In [1]: import numpy as np

In [2]: np.set_printoptions(precision=2, suppress=True, linewidth=200)

In [3]: def tidy(a):
   ...:     return np.round(a, 2) + 0
   ...: 

In [4]: F = np.load("block12.npy")

In [5]: print(F)
[[-1.1 -0.4  1.1  0.2 -0.7  1.5  0.7 -0.5  0.3  0.3  0.2]
 [-1.6  0.1  0.6  0.  -2.  -2.4 -0.9  0.7 -1.9  0.2 -0.6]
 [-1.4 -0.2 -1.4 -1.7 -0.7  3.6  0.5  0.3 -0.7  0.5 -0.1]
 [-0.5 -1.4  0.4  2.1  2.7 -2.7 -1.6  0.3  0.6  1.1 -0.4]
 [ 0.6 -0.2 -1.8 -0.8 -1.5  1.2  0.8  1.5 -0.5 -0.3  1.9]
 [ 0.3  0.7 -0.3 -0.1  0.8 -1.2  0.7 -1.4 -0.2 -0.5  0.2]
 [-0.6 -0.3  0.2  1.4 -1.3 -0.6 -0.5 -1.1  1.2  0.   0.5]]

In [6]: left, sv, Vh = np.linalg.svd(F, full_matrices=False)

In [7]: print(tidy(sv))
[7.06 4.2  3.33 3.09 2.71 1.63 1.17]

In [8]: print(tidy(np.abs(Vh[0])))
[0.01 0.08 0.24 0.4  0.34 0.74 0.27 0.1  0.1  0.07 0.14]

In [9]: print(tidy(sv / sv[0]))
[1.   0.59 0.47 0.44 0.38 0.23 0.17]

In [10]: print(tidy(np.cumsum(sv ** 2) / np.sum(sv ** 2)))
[0.5  0.68 0.79 0.89 0.96 0.99 1.  ]

In [11]: print(np.abs(left[:, 0]).round(6).argmax())
3

In [12]: print(tidy(left.T @ left))
[[1. 0. 0. 0. 0. 0. 0.]
 [0. 1. 0. 0. 0. 0. 0.]
 [0. 0. 1. 0. 0. 0. 0.]
 [0. 0. 0. 1. 0. 0. 0.]
 [0. 0. 0. 0. 1. 0. 0.]
 [0. 0. 0. 0. 0. 1. 0.]
 [0. 0. 0. 0. 0. 0. 1.]]

In [13]: rng = np.random.default_rng(5849)

In [14]: M2 = F + rng.integers(-2, 3, (7, 1)) @ rng.integers(-2, 3, (1, 11))

In [15]: print(tidy(M2))
[[-1.1 -4.4  5.1  4.2  3.3 -2.5  4.7  3.5  0.3 -3.7 -3.8]
 [-1.6  0.1  0.6  0.  -2.  -2.4 -0.9  0.7 -1.9  0.2 -0.6]
 [-1.4  3.8 -5.4 -5.7 -4.7  7.6 -3.5 -3.7 -0.7  4.5  3.9]
 [-0.5  0.6 -1.6  0.1  0.7 -0.7 -3.6 -1.7  0.6  3.1  1.6]
 [ 0.6 -2.2  0.2  1.2  0.5 -0.8  2.8  3.5 -0.5 -2.3 -0.1]
 [ 0.3  0.7 -0.3 -0.1  0.8 -1.2  0.7 -1.4 -0.2 -0.5  0.2]
 [-0.6 -0.3  0.2  1.4 -1.3 -0.6 -0.5 -1.1  1.2  0.   0.5]]

In [16]: print(np.abs(M2 - F).sum(axis=1))
[36.  0. 36. 18. 18.  0.  0.]

In [17]: print(tidy(M2 - F))
[[ 0. -4.  4.  4.  4. -4.  4.  4.  0. -4. -4.]
 [ 0.  0.  0.  0.  0.  0.  0.  0.  0.  0.  0.]
 [ 0.  4. -4. -4. -4.  4. -4. -4.  0.  4.  4.]
 [ 0.  2. -2. -2. -2.  2. -2. -2.  0.  2.  2.]
 [ 0. -2.  2.  2.  2. -2.  2.  2.  0. -2. -2.]
 [ 0.  0.  0.  0.  0.  0.  0.  0.  0.  0.  0.]
 [ 0.  0.  0.  0.  0.  0.  0.  0.  0.  0.  0.]]

In [18]: print(tidy(np.linalg.svd(M2 - F, compute_uv=False)))
[18.97  0.    0.    0.    0.    0.    0.  ]

In [19]: mat = np.loadtxt("sample8.csv", delimiter=",")

In [20]: print(mat)
[[0. 2. 0. 0. 0. 0. 0. 0. 0. 0. 0. 0. 0.]
 [2. 3. 2. 0. 0. 0. 0. 0. 0. 0. 0. 0. 0.]
 [0. 2. 1. 2. 0. 0. 0. 0. 0. 0. 0. 0. 0.]
 [0. 0. 2. 0. 2. 0. 0. 0. 0. 0. 0. 0. 0.]
 [0. 0. 0. 2. 2. 2. 0. 0. 0. 0. 0. 0. 0.]
 [0. 0. 0. 0. 2. 1. 2. 0. 0. 0. 0. 0. 0.]
 [0. 0. 0. 0. 0. 2. 1. 2. 0. 0. 0. 0. 0.]
 [0. 0. 0. 0. 0. 0. 2. 1. 2. 0. 0. 0. 0.]
 [0. 0. 0. 0. 0. 0. 0. 2. 1. 2. 0. 0. 0.]
 [0. 0. 0. 0. 0. 0. 0. 0. 2. 3. 2. 0. 0.]
 [0. 0. 0. 0. 0. 0. 0. 0. 0. 2. 3. 2. 0.]
 [0. 0. 0. 0. 0. 0. 0. 0. 0. 0. 2. 3. 2.]
 [0. 0. 0. 0. 0. 0. 0. 0. 0. 0. 0. 2. 3.]]

In [21]: # symmetric

In [22]: print(np.all(np.linalg.eigvalsh(mat) > 0))
False

In [23]: print(tidy(np.linalg.eigvalsh(mat).min()))
-2.81

In [24]: M2 = F / np.linalg.norm(F, axis=1, keepdims=True)

In [25]: C2 = M2 @ M2.T

In [26]: print((np.abs(C2) > 0.9).astype(int))
[[1 0 0 0 0 0 0]
 [0 1 0 0 0 0 0]
 [0 0 1 0 0 0 0]
 [0 0 0 1 0 0 0]
 [0 0 0 0 1 0 0]
 [0 0 0 0 0 1 0]
 [0 0 0 0 0 0 1]]

In [27]: vals, vecs = np.linalg.eigh(mat)

In [28]: print(vals.sum(), np.trace(mat))
22.0 22.0

In [29]: print(tidy(np.abs(vecs[:, -1])))
[0.   0.   0.   0.   0.01 0.02 0.04 0.09 0.21 0.47 0.59 0.53 0.31]

In [30]: print(tidy(vals))
[-2.81 -2.32 -1.32 -0.85 -0.1   0.78  1.62  2.43  3.52  4.53  4.93  5.2   6.4 ]

In [31]: M2 = np.array([[-3, -5], [-5, 2]])

In [32]: C = np.array([[1, 3], [1, 1]])

In [33]: arr = np.kron(M2, C)

In [34]: print(arr)
[[ -3  -9  -5 -15]
 [ -3  -3  -5  -5]
 [ -5 -15   2   6]
 [ -5  -5   2   2]]

In [35]: print(tidy(np.linalg.eigvals(arr).sum().real))
-2.0

In [36]: print(np.einsum("ii->", arr))
-2

In [37]: print(tidy(np.poly(arr)))
[   1.    2. -250.  124. 3844.]

In [38]: print(np.einsum("ij,ji->", arr, arr))
504

In [39]: print(tidy(np.abs(np.linalg.eigvals(arr)).max()))
16.64

In [40]: print(tidy(np.sort(np.abs(np.linalg.eigvals(arr)))))
[ 3.73  4.46 13.91 16.64]

In [41]: print(np.allclose(arr @ arr.T, arr.T @ arr))
False

In [42]: np.linalg.determinant(arr)
AttributeError: module 'numpy.linalg' has no attribute 'determinant'


In [43]: print(np.trace(arr))
-2

In [44]: print(np.linalg.matrix_power(arr, 2))
[[136 204  20  30]
 [ 68 136  10  20]
 [ 20  30 116 174]
 [ 10  20  58 116]]

In [45]: arr.inv()
AttributeError: 'numpy.ndarray' object has no attribute 'inv'


In [46]: f, v = arr[0], arr[2]

In [47]: print(f @ f)
340

In [48]: pr = (f @ v) / (f @ f) * f

In [49]: print(tidy(pr))
[-0.44 -1.32 -0.74 -2.21]

In [50]: print(np.linalg.matrix_rank(np.outer(f, v)))
1

In [51]: print(tidy(v - pr))
[ -4.56 -13.68   2.74   8.21]

In [52]: print(np.outer(f, v))
[[ 15  45  -6 -18]
 [ 45 135 -18 -54]
 [ 25  75 -10 -30]
 [ 75 225 -30 -90]]

In [53]: print(tidy(np.linalg.norm(f + v) ** 2 + np.linalg.norm(f - v) ** 2))
1260.0

In [54]: print(tidy((v - pr) @ f))
0.0

In [55]: q = arr.astype(float).copy()

In [56]: for j in range(4):
    ...:     q[:, j] -= q[:, :j] @ (q[:, :j].T @ q[:, j])
    ...:     q[:, j] /= np.linalg.norm(q[:, j])
    ...: 

In [57]: print(tidy(q.T @ q))
[[1. 0. 0. 0.]
 [0. 1. 0. 0.]
 [0. 0. 1. 0.]
 [0. 0. 0. 1.]]

In [58]: M2 = np.inv(arr)
AttributeError: module 'numpy' has no attribute 'inv'


In [59]: M2 = np.linalg.inv(arr)

In [60]: print(tidy(np.linalg.det(arr) * M2))
[[ 124. -372.  310. -930.]
 [-124.  124. -310.  310.]
 [ 310. -930. -186.  558.]
 [-310.  310.  186. -186.]]

In [61]: print(tidy(arr @ M2))
[[1. 0. 0. 0.]
 [0. 1. 0. 0.]
 [0. 0. 1. 0.]
 [0. 0. 0. 1.]]

In [62]: print(tidy(np.linalg.inv(M2)))
[[ -3.  -9.  -5. -15.]
 [ -3.  -3.  -5.  -5.]
 [ -5. -15.   2.   6.]
 [ -5.  -5.   2.   2.]]

In [63]: print(tidy(np.linalg.slogdet(arr)[0]))
1.0

In [64]: J = np.array([[0, 0, 1, 1, 1, 0, 0],
    ...:     [0, 0, 0, 0, 1, 0, 0],
    ...:     [1, 0, 0, 0, 0, 0, 0],
    ...:     [1, 0, 0, 0, 0, 1, 0],
    ...:     [1, 1, 0, 0, 0, 0, 0],
    ...:     [0, 0, 0, 1, 0, 0, 0],
    ...:     [0, 0, 0, 0, 0, 0, 0]])

In [65]: M2 = np.array([[-1, 3, -1],
    ...:     [2, 1, 0],
    ...:     [-3, 1, 0],
    ...:     [1, 3, -2],
    ...:     [3, 3, 1],
    ...:     [-1, 0, 2],
    ...:     [-1, -1, 3]])

In [66]: print(M2.T @ J.T)
[[ 1  3 -1 -2  1  1  0]
 [ 7  3  3  3  4  3  0]
 [-1  1 -1  1 -1 -2  0]]

In [67]: print(np.einsum("ik,kj->ji", J, M2))
[[ 1  3 -1 -2  1  1  0]
 [ 7  3  3  3  4  3  0]
 [-1  1 -1  1 -1 -2  0]]

In [68]: print(np.einsum("ik,kj->ij", J, M2))
[[ 1  7 -1]
 [ 3  3  1]
 [-1  3 -1]
 [-2  3  1]
 [ 1  4 -1]
 [ 1  3 -2]
 [ 0  0  0]]

In [69]: print(np.linalg.matrix_rank(J @ M2))
3

In [70]: print(J @ M2)
[[ 1  7 -1]
 [ 3  3  1]
 [-1  3 -1]
 [-2  3  1]
 [ 1  4 -1]
 [ 1  3 -2]
 [ 0  0  0]]

In [71]: M2 = np.array([[-4, 0, -5], [1, -1, -3], [-2, 2, 1], [2, -4, 3]])

In [72]: print(M2.T @ arr.T)
[[-17   9  13  15]
 [ 59  13  -5   1]
 [ -8   4  90  48]]

In [73]: print(np.einsum("ij,ij->i", arr, arr))
[340  68 290  58]

In [74]: print(arr @ M2)
[[-17  59  -8]
 [  9  13   4]
 [ 13  -5  90]
 [ 15   1  48]]

In [75]: print(np.linalg.matrix_rank(arr @ M2))
3

In [76]: rk = np.linalg.matrix_rank(J)

In [77]: print(rk)
6

In [78]: ns = np.linalg.svd(J)[2][rk:].T

In [79]: print(np.linalg.matrix_rank(J.T @ J), np.linalg.matrix_rank(J @ J.T))
6 6

In [80]: print(ns[:, 0] / ns[np.abs(ns[:, 0]).round(6).argmax(), 0])
[0. 0. 0. 0. 0. 0. 1.]

In [81]: print(np.allclose(J @ ns, 0))
True

In [82]: print([int(np.linalg.matrix_rank(J[:i])) for i in range(1, len(J) + 1)])
[1, 2, 3, 4, 5, 6, 6]

In [83]: print(ns.shape)
(7, 1)
